$ python -q
>>> import numpy as np
>>> np.set_printoptions(suppress=True, linewidth=140)
>>> F = np.load("case0.npy")
>>> F
array([[0.5, 0. , 0. , 0.5],
       [0. , 1. , 0. , 0. ],
       [0. , 0.3, 0.7, 0. ],
       [0. , 0.5, 0. , 0.5]])
>>> # rows sum to 1
>>> hat = np.triu(np.array([[3, -1, 2, 2], [-1, -1, 2, 2], [2, -1, -1, 3], [0, -1, 0, 0]]), 1) + np.eye(4)
>>> other = hat @ F @ np.linalg.inv(hat)
>>> np.round(hat @ F - F @ hat, 1)
array([[ 0. ,  1.1,  0.4,  0. ],
       [ 0. ,  1.6, -0.6, -1. ],
       [ 0. ,  1.5, -0.6, -1.2],
       [ 0. ,  0. , -1. , -1. ]])
>>> np.linalg.matrix_rank(other)
np.int64(4)
>>> other.round(1)
array([[ 0.5,  1.1, -1.8,  3.7],
       [ 0. ,  2.6, -3.8,  7.2],
       [ 0. ,  1.8, -2.9,  6.6],
       [ 0. ,  0.5, -1. ,  2.5]])
>>> round(float(np.linalg.det(other)), 1)
0.2
>>> np.round(np.trace(other), 1), np.trace(F)
(np.float64(2.7), np.float64(2.7))
>>> np.round(np.poly(other), 1)
array([ 1. , -2.7,  2.6, -1.1,  0.2])
>>> Q, V = np.linalg.qr(F[:, :1])[0], np.linalg.qr(F[:, 1:])[0]
>>> sigma = np.linalg.svd(Q.T @ V, compute_uv=False)
>>> np.round(np.degrees(np.arccos(sigma.clip(0, 1))), 1)
array([41.8])
>>> m1 = np.loadtxt("data.csv", delimiter=",")
>>> m1
array([[  4.5,  -1. ,  -0.1,  -3.3],
       [ -3. ,   2.3,   1.9,  -1.9],
       [-15.6,   7.6,   1. ,   7.9]])
>>> rng = np.random.default_rng(9857)
>>> other = m1 + rng.integers(-2, 3, (3, 1)) @ rng.integers(-2, 3, (1, 4))
>>> other.round(1)
array([[  5.5,   1. ,   1.9,  -1.3],
       [ -1. ,   6.3,   5.9,   2.1],
       [-16.6,   5.6,  -1. ,   5.9]])
>>> np.round(other - m1, 1)
array([[ 1.,  2.,  2.,  2.],
       [ 2.,  4.,  4.,  4.],
       [-1., -2., -2., -2.]])
>>> M = np.loadtxt("run11.csv", delimiter=",")
>>> M
array([[ 2., -2.,  2., -2.],
       [ 3.,  0.,  3.,  0.],
       [ 2., -2.,  2., -2.],
       [ 3.,  0.,  3.,  0.]])
>>> np.allclose(M @ M.T, M.T @ M)
False
>>> M @ M
array([[ -4.,  -8.,  -4.,  -8.],
       [ 12., -12.,  12., -12.],
       [ -4.,  -8.,  -4.,  -8.],
       [ 12., -12.,  12., -12.]])
>>> np.allclose(M, M.T)
False
>>> np.round(np.abs(np.linalg.eigvals(M)).max(), 1)
np.float64(4.9)
>>> assert M == M.T
Traceback (most recent call last):
  File "<python-input-28>", line 1, in <module>
    assert M == M.T
           ^^^^^^^^
ValueError: The truth value of an array with more than one element is ambiguous. Use a.any() or a.all()
>>> left, sigma, VT = np.linalg.svd(M)
>>> sigma.round(1) + 0
array([7.6, 3.1, 0. , 0. ])
>>> np.argmax(sigma[:-1] / (sigma[1:] + 1e-6)) + 1
np.int64(2)
>>> other = left[:, :2] @ np.diag(sigma[:2]) @ VT[:2]
>>> other.round(1) + 0
array([[ 2., -2.,  2., -2.],
       [ 3.,  0.,  3.,  0.],
       [ 2., -2.,  2., -2.],
       [ 3.,  0.,  3.,  0.]])
>>> np.linalg.matrix_rank(M, rtol=0.05)
np.int64(2)
>>> np.round(np.linalg.eigvals(M), 1) + 0
array([2.+4.5j, 2.-4.5j, 0.+0.j , 0.+0.j ])
>>> round(float(np.linalg.det(M[::-1])), 1)
0.0
>>> np.einsum("ij,ji->", M, M)
np.float64(-32.0)
>>> np.kron(np.eye(2, dtype=int), M)
array([[ 2., -2.,  2., -2.,  0., -0.,  0., -0.],
       [ 3.,  0.,  3.,  0.,  0.,  0.,  0.,  0.],
       [ 2., -2.,  2., -2.,  0., -0.,  0., -0.],
       [ 3.,  0.,  3.,  0.,  0.,  0.,  0.,  0.],
       [ 0., -0.,  0., -0.,  2., -2.,  2., -2.],
       [ 0.,  0.,  0.,  0.,  3.,  0.,  3.,  0.],
       [ 0., -0.,  0., -0.,  2., -2.,  2., -2.],
       [ 0.,  0.,  0.,  0.,  3.,  0.,  3.,  0.]])
>>> rank = np.linalg.matrix_rank(M)
>>> print(rank)
2
>>> ns = np.linalg.svd(M)[2][rank:].T
>>> [int(np.linalg.matrix_rank(np.delete(M, i, axis=0))) for i in range(4)]
[2, 2, 2, 2]
>>> np.round(M @ ns, 1) + 0
array([[0., 0.],
       [0., 0.],
       [0., 0.],
       [0., 0.]])
>>> np.linalg.matrix_rank(M.T @ M), np.linalg.matrix_rank(M @ M.T)
(np.int64(2), np.int64(2))
>>> np.round(ns @ ns.T, 1) + 0
array([[ 0.5,  0. , -0.5,  0. ],
       [ 0. ,  0.5,  0. , -0.5],
       [-0.5,  0. ,  0.5,  0. ],
       [ 0. , -0.5,  0. ,  0.5]])
>>> ns.shape
(4, 2)
>>> X = np.array([[0, 0, 1], [0, 0, 0], [1, 0, 0]])
>>> print(np.all(np.linalg.eigvalsh(X) > 0))
False
>>> try:
...     np.linalg.cholesky(X)
... except np.linalg.LinAlgError as e:
...     print(repr(e))
... 
LinAlgError('Matrix is not positive definite')
>>> print(np.flatnonzero(np.linalg.matrix_power((X != 0) + (X.T != 0) + np.eye(3), 3)[0]))
[0 2]
>>> (np.linalg.matrix_power((X != 0) + (X.T != 0) + np.eye(3), 3) > 0).astype(int)
array([[1, 0, 1],
       [0, 1, 0],
       [1, 0, 1]])
>>> print(np.round(np.sort(np.linalg.eigvals(X).real), 1))
[-1.  0.  1.]
>>> left, sigma, VT = np.linalg.svd(X)
>>> V = VT[:(sigma > 1e-8).sum()]
>>> x0 = X[2] + -2 * X[1] + rng.integers(2) * np.eye(3)[2]
>>> x0
array([1., 0., 1.])
>>> np.linalg.matrix_rank(np.vstack([X, x0]))
np.int64(2)
>>> print(np.allclose(V.T @ V @ x0, x0))
True
>>> round(np.trace(np.linalg.pinv(X) @ X), 1)
np.float64(2.0)
>>> np.unique(X.round(6), axis=0).shape
(3, 3)
>>> np.abs(np.diag(np.linalg.qr(X)[1])) > 1e-9
array([ True, False,  True])
>>> G = X.T @ X
>>> (X @ X.T).shape
(3, 3)
>>> np.trace(G), (X ** 2).sum()
(np.int64(2), np.int64(2))
>>> print(np.allclose(G, G.T))
True
>>> K = np.array([[0, 0, 0, 0], [3, 1, 0, 0], [0, 3, 0, 0], [0, 3, 2, 3]])
>>> # triangular: eigenvalues sit on the diagonal
>>> hat = np.triu(np.array([[-1, 1, 2, 2], [0, 1, -2, 1], [2, 2, 0, 0], [-2, 2, -2, 1]]), 1) + np.eye(4)
>>> other = hat @ K @ np.linalg.inv(hat)
>>> print(np.round(np.poly(other), 1) + 0)
[ 1. -4.  3.  0.  0.]
>>> other
array([[  3.,  10.,  18., -10.],
       [  3.,  -5., -14.,   2.],
       [  0.,   3.,   6.,  -3.],
       [  0.,   3.,   8.,   0.]])
>>> print(hat @ K - K @ hat)
[[ 3. 13.  4.  6.]
 [ 0. -6. -2. -4.]
 [ 0.  0.  6. -3.]
 [ 0.  0.  6. -3.]]
>>> np.linalg.matrix_power(K, 2)
array([[ 0,  0,  0,  0],
       [ 3,  1,  0,  0],
       [ 9,  3,  0,  0],
       [ 9, 18,  6,  9]])
>>> np.allclose(K, K.T)
False
>>> np.linalg.determinant(K)
Traceback (most recent call last):
  File "<python-input-75>", line 1, in <module>
    np.linalg.determinant(K)
    ^^^^^^^^^^^^^^^^^^^^^
AttributeError: module 'numpy.linalg' has no attribute 'determinant'
>>> print(np.trace(K))
4
>>> K @ K
array([[ 0,  0,  0,  0],
       [ 3,  1,  0,  0],
       [ 9,  3,  0,  0],
       [ 9, 18,  6,  9]])
